$ python -q
>>> import numpy as np
>>> from numpy import linalg as LA
>>> np.set_printoptions(precision=3, suppress=True, linewidth=140, sign=" ")
>>> tidy = lambda a: np.round(a, 3) + 0
>>> A = np.array([[4, 4, -4], [3, 1, -4], [-4, 5, -2], [-3, -5, 5]])
>>> A[-1] = A[0] + 3 * A[1]
>>> A
array([[  4,   4,  -4],
       [  3,   1,  -4],
       [ -4,   5,  -2],
       [ 13,   7, -16]])
>>> # row 3 dominates
>>> tidy(LA.norm(A, "nuc"))
np.float64(31.858)
>>> tidy(LA.norm(A, axis=0))
array([ 14.491,   9.539,  17.088])
>>> print(A[2] @ A[1])
1
>>> print(tidy(LA.norm(A) ** 2 / LA.norm(A, 2) ** 2))
1.09
>>> tidy(LA.norm(A, 2))
np.float64(23.326)
>>> tidy(LA.norm(A[2] - A[1]))
np.float64(8.307)
>>> x = np.array([-1, -1, -1])
>>> y = A @ x
>>> c, lr = np.zeros(3), 1 / LA.norm(A, 2) ** 2
>>> for i in range(300):
...     c -= lr * A.T @ (A @ c - y)
...     if i % 50 == 0: print(i, round(LA.norm(A @ c - y), 3))
... 
0 3.068
50 2.261
100 1.697
150 1.273
200 0.956
250 0.717
>>> tidy(c)
array([-0.854, -0.822, -0.797])
>>> tidy(LA.cond(A))
np.float64(13.216)
>>> x = np.array([0, 4, -1])
>>> y = A @ x
>>> y
array([ 20,   8,  22,  44])
>>> rng = np.random.default_rng(181694)
>>> y = y + 0.1 * rng.normal(size=4)
>>> tidy(y)
array([ 19.859,   7.937,  22.258,  44.003])
>>> c, *_ = LA.lstsq(A, y)
>>> [round(float(LA.norm(LA.solve(A.T @ A + lam * np.eye(3), A.T @ y))), 2) for lam in (0, 1, 10, 100)]
[4.12, 3.93, 3.34, 2.04]
>>> print(c.round())
[-0.  4. -1.]
>>> tidy(c)
array([-0.065,  3.975, -1.062])
>>> tidy(A.T @ (y - A @ c))
array([ 0.,  0.,  0.])
>>> E = np.loadtxt("case19.csv", delimiter=",")
>>> tidy(E)
array([[ 0.779,  0.474,  0.411],
       [ 0.474, -0.016, -0.88 ],
       [ 0.411, -0.88 ,  0.237]])
>>> f, r1 = E[2], E[1]
>>> tidy(f @ r1)
np.float64(0.0)
>>> p = (f @ r1) / (f @ f) * f
>>> tidy(LA.norm(f + r1) ** 2 + LA.norm(f - r1) ** 2)
np.float64(4.0)
>>> print(tidy((r1 - p) @ f))
0.0
>>> print(LA.matrix_rank(np.outer(f, r1)))
1
>>> tidy(np.outer(f, r1))
array([[ 0.195, -0.006, -0.362],
       [-0.417,  0.014,  0.775],
       [ 0.112, -0.004, -0.209]])
>>> U, s, Vh = LA.svd(E, full_matrices=False)
>>> print((s > 1e-8).sum())
3
>>> tidy(np.sqrt((s ** 2).sum())), tidy(LA.norm(E))
(np.float64(1.732), np.float64(1.732))
>>> tidy(s)
array([ 1.,  1.,  1.])
>>> tidy(np.cumsum(s ** 2) / np.sum(s ** 2))
array([ 0.333,  0.667,  1.   ])
>>> tidy(U.T @ E @ Vh.T)
array([[ 1.,  0.,  0.],
       [ 0.,  1.,  0.],
       [ 0.,  0.,  1.]])
>>> np.allclose(U * s @ Vh, E)
True
>>> ev, vecs = LA.eigh(E)
>>> x = np.array([2, 0, 0])
>>> tidy(x @ E @ x / (x @ x)), tidy(ev[0]), ev[-1]
(np.float64(0.779), np.float64(-1.0), np.float64(1.0))
>>> tidy(LA.eigvalsh(E[1:, 1:]))
array([-0.779,  1.   ])
>>> tidy(vecs * np.abs(ev) @ vecs.T)
array([[ 1.,  0.,  0.],
       [ 0.,  1.,  0.],
       [ 0.,  0.,  1.]])
>>> print(tidy(np.abs(E).sum(axis=1).max()), tidy(np.abs(ev).max()))
1.664 1.0
>>> labels = rng.permutation(3)
>>> Y = E[:, labels] * rng.choice([-1, 1], 3)
>>> tidy(Y)
array([[ 0.411,  0.779, -0.474],
       [-0.88 ,  0.474,  0.016],
       [ 0.237,  0.411,  0.88 ]])
>>> U, _, Vh = LA.svd(E.T @ Y)
>>> tidy(U @ Vh)
array([[ 0.,  1.,  0.],
       [ 0.,  0., -1.],
       [ 1.,  0.,  0.]])
>>> tidy(LA.lstsq(E, Y)[0])
array([[ 0.,  1.,  0.],
       [ 0.,  0., -1.],
       [ 1.,  0.,  0.]])
>>> Y = LA.inv(E)
>>> tidy(E @ Y)
array([[ 1.,  0.,  0.],
       [ 0.,  1.,  0.],
       [ 0.,  0.,  1.]])
>>> tidy(LA.det(E) * LA.det(Y))
np.float64(1.0)
>>> (np.abs(Y) > 1e-9).astype(int)
array([[ 1,  1,  1],
       [ 1,  1,  1],
       [ 1,  1,  1]])
>>> print(tidy(Y))
[[ 0.779  0.474  0.411]
 [ 0.474 -0.016 -0.88 ]
 [ 0.411 -0.88   0.237]]
>>> tidy(LA.inv(Y))
array([[ 0.779,  0.474,  0.411],
       [ 0.474, -0.016, -0.88 ],
       [ 0.411, -0.88 ,  0.237]])
>>> tidy(LA.cond(E))
np.float64(1.0)
>>> tidy(LA.det(E) * Y)
array([[-0.779, -0.474, -0.411],
       [-0.474,  0.016,  0.88 ],
       [-0.411,  0.88 , -0.237]])
>>> feats = np.array([[-2.0, -1.0, 0.0], [-1.0, 0.0, -1.0], [0.0, -1.0, -2.0]])
>>> ev, vecs = LA.eigh(feats)
>>> tidy(ev)
array([-2.732, -2.   ,  0.732])
>>> print(tidy(vecs.T @ feats @ vecs))
[[-2.732  0.     0.   ]
 [ 0.    -2.     0.   ]
 [ 0.     0.     0.732]]
>>> tidy(LA.eigvalsh(feats @ feats))
array([ 0.536,  4.   ,  7.464])
>>> print(tidy(ev.sum()), np.trace(feats))
-4.0 -4.0
>>> print(np.unique(ev.round(6) + 0, return_counts=True)[1])
[ 1  1  1]
>>> tidy(LA.svd(feats, compute_uv=False))
array([ 2.732,  2.   ,  0.732])
>>> tidy(vecs.T @ vecs)
array([[ 1.,  0.,  0.],
       [ 0.,  1.,  0.],
       [ 0.,  0.,  1.]])
>>> Y = feats / np.sqrt((feats ** 2).mean(axis=1, keepdims=True))
>>> LA.matrix_rank(feats - feats.mean(axis=1, keepdims=True))
np.int64(2)
>>> print(tidy(Y[0]))
[-1.549 -0.775  0.   ]
>>> tidy(LA.norm(Y, axis=1))
array([ 1.732,  1.732,  1.732])
>>> tidy(feats - feats.mean(axis=1, keepdims=True))
array([[-1.   ,  0.   ,  1.   ],
       [-0.333,  0.667, -0.333],
       [ 1.   ,  0.   , -1.   ]])
>>> f = np.array([2, 0, -5])
>>> Y = feats + np.outer(f, np.eye(3)[0])
>>> tidy(LA.det(Y) / LA.det(feats)), tidy(1 + LA.solve(feats, f)[0])
(np.float64(-0.75), np.float64(-0.75))
>>> LA.matrix_rank(Y - feats)
np.int64(1)
>>> Y
array([[ 0., -1.,  0.],
       [-1.,  0., -1.],
       [-5., -1., -2.]])
>>> LA.matrix_rank(LA.inv(Y) - LA.inv(feats), tol=1e-8)
np.int64(1)
